$ python -q
>>> import numpy as np
>>> from numpy import linalg as LA
>>> np.set_printoptions(suppress=True, linewidth=200)
>>> def tidy(a):
...     return np.round(a, 3) + 0
... 
>>> data = np.loadtxt("case2.csv", delimiter=",")
>>> tidy(data)
array([[-0.5  ,  0.   ,  0.   ,  0.   ,  0.866,  0.   ,  0.   ,  0.   ],
       [ 0.   ,  1.   ,  0.   ,  0.   ,  0.   ,  0.   ,  0.   ,  0.   ],
       [ 0.   ,  0.   ,  1.   ,  0.   ,  0.   ,  0.   ,  0.   ,  0.   ],
       [ 0.   ,  0.   ,  0.   ,  1.   ,  0.   ,  0.   ,  0.   ,  0.   ],
       [-0.866,  0.   ,  0.   ,  0.   , -0.5  ,  0.   ,  0.   ,  0.   ],
       [ 0.   ,  0.   ,  0.   ,  0.   ,  0.   ,  1.   ,  0.   ,  0.   ],
       [ 0.   ,  0.   ,  0.   ,  0.   ,  0.   ,  0.   ,  1.   ,  0.   ],
       [ 0.   ,  0.   ,  0.   ,  0.   ,  0.   ,  0.   ,  0.   ,  1.   ]])
>>> # 7 groups of indices that never mix
>>> x = np.array([2, 2, 2, 2, 0, 2, 2, 2])
>>> (data @ x).argmax()
np.int64(1)
>>> tidy(data @ np.ones(8))
array([ 0.366,  1.   ,  1.   ,  1.   , -1.366,  1.   ,  1.   ,  1.   ])
>>> rng = np.random.default_rng(519)
>>> labels = rng.permutation(8)
>>> M2 = data[:, labels] * rng.choice([-1, 1], 8)
>>> tidy(M2)
array([[ 0.   ,  0.   ,  0.5  , -0.866,  0.   ,  0.   ,  0.   ,  0.   ],
       [-1.   ,  0.   ,  0.   ,  0.   ,  0.   ,  0.   ,  0.   ,  0.   ],
       [ 0.   , -1.   ,  0.   ,  0.   ,  0.   ,  0.   ,  0.   ,  0.   ],
       [ 0.   ,  0.   ,  0.   ,  0.   ,  0.   , -1.   ,  0.   ,  0.   ],
       [ 0.   ,  0.   ,  0.866,  0.5  ,  0.   ,  0.   ,  0.   ,  0.   ],
       [ 0.   ,  0.   ,  0.   ,  0.   ,  1.   ,  0.   ,  0.   ,  0.   ],
       [ 0.   ,  0.   ,  0.   ,  0.   ,  0.   ,  0.   ,  0.   ,  1.   ],
       [ 0.   ,  0.   ,  0.   ,  0.   ,  0.   ,  0.   , -1.   ,  0.   ]])
>>> U, _, vt = LA.svd(data.T @ M2)
>>> labels
array([1, 2, 0, 4, 5, 3, 7, 6])
>>> x = np.array([-5, -1, 1, -1, 1, -3, 4, 5])
>>> tidy(np.sort(np.abs(np.degrees(np.angle(LA.eigvals(M2))))))
array([  0.,  60.,  60.,  90.,  90., 120., 120., 180.])
>>> tidy(LA.inv(M2))
array([[ 0.   , -1.   ,  0.   ,  0.   ,  0.   ,  0.   ,  0.   ,  0.   ],
       [ 0.   ,  0.   , -1.   ,  0.   ,  0.   ,  0.   ,  0.   ,  0.   ],
       [ 0.5  ,  0.   ,  0.   ,  0.   ,  0.866,  0.   ,  0.   ,  0.   ],
       [-0.866,  0.   ,  0.   ,  0.   ,  0.5  ,  0.   ,  0.   ,  0.   ],
       [ 0.   ,  0.   ,  0.   ,  0.   ,  0.   ,  1.   ,  0.   ,  0.   ],
       [ 0.   ,  0.   ,  0.   , -1.   ,  0.   ,  0.   ,  0.   ,  0.   ],
       [ 0.   ,  0.   ,  0.   ,  0.   ,  0.   ,  0.   ,  0.   , -1.   ],
       [ 0.   ,  0.   ,  0.   ,  0.   ,  0.   ,  0.   ,  1.   ,  0.   ]])
>>> x = np.array([2, -1, 1, 0, -2, 2, 2, 0])
>>> h = np.maximum(data @ x, 0)
>>> tidy(np.maximum(data @ x, 0) - np.maximum(-data @ x, 0))
array([-2.732, -1.   ,  1.   ,  0.   , -0.732,  2.   ,  2.   ,  0.   ])
>>> np.flatnonzero(h > 1e-9)
array([2, 5, 6])
>>> tidy(np.tanh(data @ x))
array([-0.992, -0.762,  0.762,  0.   , -0.624,  0.964,  0.964,  0.   ])
>>> data * (h > 1e-9)[:, None]
array([[-0.,  0.,  0.,  0.,  0.,  0.,  0.,  0.],
       [ 0.,  0.,  0.,  0.,  0.,  0.,  0.,  0.],
       [ 0.,  0.,  1.,  0.,  0.,  0.,  0.,  0.],
       [ 0.,  0.,  0.,  0.,  0.,  0.,  0.,  0.],
       [-0.,  0.,  0.,  0., -0.,  0.,  0.,  0.],
       [ 0.,  0.,  0.,  0.,  0.,  1.,  0.,  0.],
       [ 0.,  0.,  0.,  0.,  0.,  0.,  1.,  0.],
       [ 0.,  0.,  0.,  0.,  0.,  0.,  0.,  0.]])
>>> t = rng.uniform(0, 2 * np.pi, 29)
>>> q, _ = LA.qr(np.array([[1.2, -0.7], [0.2, 1.1], [0.1, 0.4], [-0.1, -0.6], [-0.6, 0.4]]))
>>> X = 10 * np.c_[np.cos(t), np.sin(t)] @ q.T
>>> tidy(X)
array([[-0.686, -8.327, -3.151,  4.501,  0.005],
       [-7.537, -4.549, -1.868,  2.41 ,  3.633],
       [ 4.177,  7.421,  2.881, -3.987, -1.812],
       [-2.799, -7.955, -3.054,  4.285,  1.092],
       [ 8.15 ,  3.485,  1.48 , -1.83 , -3.987],
       [-2.581,  7.956,  2.944, -4.323,  1.635],
       [-8.829,  1.079,  0.225, -0.644,  4.519],
       [ 6.334, -5.801, -2.055,  3.182, -3.449],
       [ 6.095, -6.02 , -2.143,  3.299, -3.337],
       [ 8.079,  3.629,  1.533, -1.908, -3.946],
       [-6.423,  5.714,  2.02 , -3.136,  3.49 ],
       [ 8.323,  3.096,  1.337, -1.618, -4.091],
       [-3.74 ,  7.531,  2.76 , -4.101,  2.205],
       [-7.359, -4.8  , -1.96 ,  2.547,  3.532],
       [ 6.663,  5.624,  2.256, -2.998, -3.146],
       [ 7.766,  4.193,  1.739, -2.216, -3.764],
       [ 6.72 , -5.407, -1.899,  2.972, -3.628],
       [-8.818,  1.148,  0.251, -0.682,  4.517],
       [-0.162, -8.344, -3.147,  4.514, -0.261],
       [ 4.652, -7.065, -2.566,  3.855, -2.648],
       [ 8.897, -0.484,  0.   ,  0.323, -4.529],
       [-6.94 , -5.322, -2.148,  2.832,  3.299],
       [-1.552,  8.198,  3.057, -4.447,  1.124],
       [-4.847, -7.061, -2.759,  3.787,  2.167],
       [-3.833,  7.489,  2.742, -4.079,  2.25 ],
       [ 2.014, -8.105, -3.012,  4.399, -1.354],
       [-3.355, -7.77 , -2.996,  4.181,  1.381],
       [ 8.304, -2.946, -0.939,  1.651, -4.33 ],
       [-3.636,  7.577,  2.779, -4.125,  2.154]])
>>> x = np.array([1, -5, -3, 5, -1])
>>> h = np.maximum(X @ x, 0)
>>> tidy(np.tanh(X @ x))
array([ 1.,  1., -1.,  1., -1., -1., -1.,  1.,  1., -1., -1., -1., -1.,  1., -1., -1.,  1., -1.,  1.,  1.,  1.,  1., -1.,  1., -1.,  1.,  1.,  1., -1.])
>>> tidy(X * (h > 1e-9)[:, None])
array([[-0.686, -8.327, -3.151,  4.501,  0.005],
       [-7.537, -4.549, -1.868,  2.41 ,  3.633],
       [ 0.   ,  0.   ,  0.   ,  0.   ,  0.   ],
       [-2.799, -7.955, -3.054,  4.285,  1.092],
       [ 0.   ,  0.   ,  0.   ,  0.   ,  0.   ],
       [ 0.   ,  0.   ,  0.   ,  0.   ,  0.   ],
       [ 0.   ,  0.   ,  0.   ,  0.   ,  0.   ],
       [ 6.334, -5.801, -2.055,  3.182, -3.449],
       [ 6.095, -6.02 , -2.143,  3.299, -3.337],
       [ 0.   ,  0.   ,  0.   ,  0.   ,  0.   ],
       [ 0.   ,  0.   ,  0.   ,  0.   ,  0.   ],
       [ 0.   ,  0.   ,  0.   ,  0.   ,  0.   ],
       [ 0.   ,  0.   ,  0.   ,  0.   ,  0.   ],
       [-7.359, -4.8  , -1.96 ,  2.547,  3.532],
       [ 0.   ,  0.   ,  0.   ,  0.   ,  0.   ],
       [ 0.   ,  0.   ,  0.   ,  0.   ,  0.   ],
       [ 6.72 , -5.407, -1.899,  2.972, -3.628],
       [ 0.   ,  0.   ,  0.   ,  0.   ,  0.   ],
       [-0.162, -8.344, -3.147,  4.514, -0.261],
       [ 4.652, -7.065, -2.566,  3.855, -2.648],
       [ 8.897, -0.484,  0.   ,  0.323, -4.529],
       [-6.94 , -5.322, -2.148,  2.832,  3.299],
       [ 0.   ,  0.   ,  0.   ,  0.   ,  0.   ],
       [-4.847, -7.061, -2.759,  3.787,  2.167],
       [ 0.   ,  0.   ,  0.   ,  0.   ,  0.   ],
       [ 2.014, -8.105, -3.012,  4.399, -1.354],
       [-3.355, -7.77 , -2.996,  4.181,  1.381],
       [ 8.304, -2.946, -0.939,  1.651, -4.33 ],
       [ 0.   ,  0.   ,  0.   ,  0.   ,  0.   ]])
>>> np.flatnonzero(h > 1e-9)
array([ 0,  1,  3,  7,  8, 13, 16, 18, 19, 20, 21, 23, 25, 26, 27])
